$ python -q
>>> import numpy as np
>>> np.set_printoptions(precision=1, suppress=True, linewidth=120)
>>> J = np.array([[2.6, -0.7, 0.6, -1.8],
...     [-1.0, -0.9, 0.0, 2.7],
...     [1.0, 0.8, -0.8, 0.6],
...     [0.8, 0.9, 0.0, 0.9],
...     [2.1, -2.2, 0.5, 2.4],
...     [-0.9, 1.0, 0.0, -3.6],
...     [0.4, -0.5, 1.4, 1.2]])
>>> M2 = J / np.linalg.norm(J, axis=1, keepdims=True)
>>> G = M2 @ M2.T
>>> np.linalg.norm(M2, axis=1)
array([1., 1., 1., 1., 1., 1., 1.])
>>> np.round(np.degrees(np.arccos(np.clip(G[5, 1], -1, 1))), 1)
np.float64(147.0)
>>> G.round(1) + 0
array([[ 1. , -0.7,  0.1,  0. ,  0.2,  0.3,  0. ],
       [-0.7,  1. ,  0. ,  0.2,  0.5, -0.8,  0.6],
       [ 0.1,  0. ,  1. ,  0.8,  0.2, -0.4, -0.1],
       [ 0. ,  0.2,  0.8,  1. ,  0.3, -0.5,  0.3],
       [ 0.2,  0.5,  0.2,  0.3,  1. , -0.8,  0.7],
       [ 0.3, -0.8, -0.4, -0.5, -0.8,  1. , -0.7],
       [ 0. ,  0.6, -0.1,  0.3,  0.7, -0.7,  1. ]])
>>> M2 = np.c_[J[:, :2] @ np.array([[-5, 7], [-4, 4]]), np.array([-2, -3, 0, 2, 0, 1, -1])]
>>> M2
array([[-10.2,  15.4,  -2. ],
       [  8.6, -10.6,  -3. ],
       [ -8.2,  10.2,   0. ],
       [ -7.6,   9.2,   2. ],
       [ -1.7,   5.9,   0. ],
       [  0.5,  -2.3,   1. ],
       [  0. ,   0.8,  -1. ]])
>>> np.linalg.matrix_rank(np.c_[J, M2])
np.int64(5)
>>> np.round(np.linalg.norm(M2 - J @ np.linalg.lstsq(J, M2)[0], axis=0), 1) + 0
array([0. , 0. , 3.5])
>>> np.linalg.matrix_rank(M2)
np.int64(3)
>>> Uu, sv = np.linalg.svd(J)
Traceback (most recent call last):
  File "<python-input-13>", line 1, in <module>
    Uu, sv = np.linalg.svd(J)
    ^^^^^^
ValueError: too many values to unpack (expected 2)
>>> Uu, sv, VT = np.linalg.svd(J, full_matrices=False)
>>> np.cumsum(sv ** 2) / np.sum(sv ** 2)
array([0.6, 0.9, 1. , 1. ])
>>> np.round(VT @ VT.T, 1) + 0
array([[1., 0., 0., 0.],
       [0., 1., 0., 0.],
       [0., 0., 1., 0.],
       [0., 0., 0., 1.]])
>>> round(np.sqrt((sv ** 2).sum()), 1), np.round(np.linalg.norm(J), 1)
(np.float64(7.7), np.float64(7.7))
>>> np.round(Uu.T @ Uu, 1) + 0
array([[1., 0., 0., 0.],
       [0., 1., 0., 0.],
       [0., 0., 1., 0.],
       [0., 0., 0., 1.]])
>>> np.abs(VT[0])
array([0.2, 0.4, 0.1, 0.9])
>>> (sv > 1e-8).sum()
np.int64(4)
>>> sv / sv[0]
array([1. , 0.7, 0.4, 0.2])
>>> np.allclose(Uu * sv @ VT, J)
True
>>> M2 = np.array([[1, 1], [1, -1]])
>>> rng = np.random.default_rng(21112)
>>> arr = np.kron(M2, np.kron(M2, M2))[rng.permutation(8)][:5]
>>> arr
array([[ 1, -1,  1, -1,  1, -1,  1, -1],
       [ 1, -1,  1, -1, -1,  1, -1,  1],
       [ 1, -1, -1,  1, -1,  1,  1, -1],
       [ 1,  1, -1, -1,  1,  1, -1, -1],
       [ 1,  1,  1,  1,  1,  1,  1,  1]])
>>> vec = np.array([3, 2, 1, 1, 3, 1, 0, 3])
>>> h = np.maximum(arr @ vec, 0)
>>> np.flatnonzero(h > 1e-9)
array([1, 3, 4])
>>> np.maximum(arr @ vec, 0) - np.maximum(-arr @ vec, 0)
array([ 0,  2, -4,  4, 14])
>>> h
array([ 0,  2,  0,  4, 14])
>>> np.tanh(arr @ vec)
array([ 0.,  1., -1.,  1.,  1.])
>>> M2 = arr[0, 0] * arr[1:] - np.outer(arr[1:, 0], arr[0])
>>> M2
array([[ 0,  0,  0,  0, -2,  2, -2,  2],
       [ 0,  0, -2,  2, -2,  2,  0,  0],
       [ 0,  2, -2,  0,  0,  2, -2,  0],
       [ 0,  2,  0,  2,  0,  2,  0,  2]])
>>> np.linalg.matrix_rank(M2), np.linalg.matrix_rank(arr)
(np.int64(4), np.int64(5))
>>> np.flatnonzero(~M2.round(6).any(axis=1))
array([], dtype=int64)
>>> arr[:, 0] / arr[0, 0]
array([1., 1., 1., 1., 1.])
>>> M2 = np.array([[1, 1], [1, -1]])
>>> W0 = np.kron(M2, np.kron(M2, M2))[rng.permutation(8)][:4]
>>> W0
array([[ 1, -1,  1, -1, -1,  1, -1,  1],
       [ 1,  1, -1, -1, -1, -1,  1,  1],
       [ 1, -1,  1, -1,  1, -1,  1, -1],
       [ 1,  1,  1,  1, -1, -1, -1, -1]])
>>> M2 = W0 / np.sqrt((W0 ** 2).mean(axis=1, keepdims=True))
>>> np.linalg.matrix_rank(W0 - W0.mean(axis=1, keepdims=True))
np.int64(4)
>>> W0.sum(axis=1)
array([0, 0, 0, 0])
>>> np.linalg.matrix_rank(W0)
np.int64(4)
>>> np.linalg.rank(W0)
Traceback (most recent call last):
  File "<python-input-45>", line 1, in <module>
    np.linalg.rank(W0)
    ^^^^^^^^^^^^^^
AttributeError: module 'numpy.linalg' has no attribute 'rank'
>>> vec = np.array([0, 0, -1, -3, 1, -1, -1, 2])
>>> h = np.maximum(W0 @ vec, 0)
>>> W0.T @ h
array([ 9,  1, -1, -9, -7, -3,  3,  7])
>>> h
array([3, 5, 1, 0])
>>> np.tanh(W0 @ vec)
array([ 1. ,  1. ,  0.8, -1. ])
>>> M2 = W0 + rng.integers(-2, 3, (4, 1)) @ rng.integers(-2, 3, (1, 8))
>>> M2
array([[ 0, -2, -1, -3,  1,  3, -2,  3],
       [ 3,  3,  3,  3, -5, -5,  3, -3],
       [ 2,  0,  3,  1, -1, -3,  2, -3],
       [ 1,  1,  1,  1, -1, -1, -1, -1]])
>>> np.linalg.matrix_rank(M2 - W0, tol=1e-8)
np.int64(1)
>>> np.round(np.linalg.svd(M2 - W0, compute_uv=False), 1) + 0
array([11.7,  0. ,  0. ,  0. ])
>>> w1 = np.array([[6, 4], [9, -4], [6, 4], [0, 9], [-3, 7], [8, 4], [-9, 3], [4, -6]])
>>> coef = np.array([0, 0])
>>> act = np.maximum(W0 @ w1 + coef, 0)
>>> act
array([[27,  0],
       [ 0,  0],
       [ 0, 15],
       [21,  5]])
>>> (act > 0).astype(int)
array([[1, 0],
       [0, 0],
       [0, 1],
       [1, 1]])
>>> basis = np.array([[2, 9, -7], [4, -1, 5]])
>>> act @ basis
array([[  54,  243, -189],
       [   0,    0,    0],
       [  60,  -15,   75],
       [  62,  184, -122]])
>>> w1 @ basis
array([[ 28,  50, -22],
       [  2,  85, -83],
       [ 28,  50, -22],
       [ 36,  -9,  45],
       [ 22, -34,  56],
       [ 32,  68, -36],
       [ -6, -84,  78],
       [-16,  42, -58]])
>>> feats = np.load("x.npy")
>>> feats
array([[3, 3, 7, 5, 8, 1, 2],
       [2, 3, 3, 7, 5, 8, 1],
       [1, 2, 3, 3, 7, 5, 8],
       [8, 1, 2, 3, 3, 7, 5],
       [5, 8, 1, 2, 3, 3, 7],
       [7, 5, 8, 1, 2, 3, 3],
       [3, 7, 5, 8, 1, 2, 3]])
>>> np.fft.fft(feats[0])
array([29. +0.j , -7.4-5.3j,  2.8-0.7j,  0.6+7.2j,  0.6-7.2j,  2.8+0.7j, -7.4+5.3j])
>>> feats @ (-1.0) ** np.arange(7)
array([11., -7.,  9.,  7.,  3., 11., -5.])
>>> np.allclose(feats @ feats.T, feats.T @ feats)
True
>>> np.sort(np.abs(np.fft.fft(feats[0]))), np.sort(np.linalg.svd(feats, compute_uv=False))
(array([ 2.9,  2.9,  7.2,  7.2,  9.1,  9.1, 29. ]), array([ 2.9,  2.9,  7.2,  7.2,  9.1,  9.1, 29. ]))
>>> t3 = np.stack([feats, 3 * feats, feats[::-1]])
>>> (t3 @ feats.T).shape
(3, 7, 7)
>>> np.linalg.matrix_rank(t3)
array([7, 7, 7])
>>> F = np.array([[0, 0, 0, 1, 1, 1],
...     [0, 0, 0, 0, 0, 0],
...     [0, 0, 0, 1, 1, 1],
...     [1, 0, 1, 0, 1, 0],
...     [1, 0, 1, 1, 0, 1],
...     [1, 0, 1, 0, 1, 0]])
>>> np.flatnonzero(np.linalg.matrix_power((F != 0) + (F.T != 0) + np.eye(6), 6)[2])
array([0, 2, 3, 4, 5])
>>> F @ F
array([[3, 0, 3, 1, 2, 1],
       [0, 0, 0, 0, 0, 0],
       [3, 0, 3, 1, 2, 1],
       [1, 0, 1, 3, 2, 3],
       [2, 0, 2, 2, 4, 2],
       [1, 0, 1, 3, 2, 3]])
>>> mat = np.loadtxt("dump.csv", delimiter=",")
>>> mat
array([[-2.7,  3.6, -1.3, -2.2],
       [ 4.5, -5.3,  1.8,  3.1],
       [ 1.2, -1.7,  0.6,  1.1],
       [-4.2,  5.3, -1.7, -3.4],
       [-1.4,  1.9, -0.7, -1.1],
       [ 1.3, -1.9,  0.7,  1. ],
       [-2.7,  3.6, -1.2, -2.1],
       [ 1.3, -1.6,  0.7,  1.1],
       [ 4.3, -5.4,  1.6,  3.2],
       [-4.1,  5.4, -1.8, -3.3],
       [-3. ,  3.6, -1.3, -2.2],
       [ 1.5, -1.6,  0.5,  1.1],
       [-1.3,  1.7, -0.4, -1. ],
       [-4.2,  5.5, -1.9, -3.1],
       [-1.3,  2.1, -0.6, -1.1],
       [ 4.3, -5.5,  1.9,  3.5],
       [ 0. ,  0.2,  0. ,  0. ],
       [ 1.4, -1.8,  0.5,  1.1],
       [-1.3,  1.8, -0.8, -1.1],
       [ 1.4, -1.9,  0.6,  1.1],
       [-1.5,  1.7, -0.7, -1.1],
       [-1.6,  1.8, -0.7, -1. ],
       [-3. ,  3.6, -1. , -2.4],
       [-2.6,  3.7, -1.3, -2.2],
       [ 2.8, -3.6,  1.1,  2.2],
       [-1.4,  1.8, -0.6, -1.1],
       [ 4.2, -5.4,  1.7,  3.3],
       [ 0.1,  0.1,  0. , -0.1],
       [ 2.8, -3.6,  1.1,  2.3],
       [-1.4,  1.7, -0.7, -1.1],
       [-1.5,  1.8, -0.5, -0.9]])
>>> basis = mat[[1, 29]].astype(float)
>>> for _ in range(6):
...     labels = np.linalg.norm(mat[:, None] - basis, axis=-1).argmin(axis=1)
...     basis = np.array([mat[labels == j].mean(axis=0) for j in range(2)])
... 
>>> labels
array([1, 0, 0, 1, 1, 0, 1, 0, 0, 1, 1, 0, 1, 1, 1, 0, 1, 0, 1, 0, 1, 1, 1, 1, 0, 1, 0, 1, 0, 1, 1])
>>> np.bincount(labels)
array([12, 19])
>>> basis[1] - basis[0]
array([-4.6,  6. , -2. , -3.6])
>>> basis
array([[ 2.6, -3.3,  1.1,  2. ],
       [-2.1,  2.7, -0.9, -1.6]])
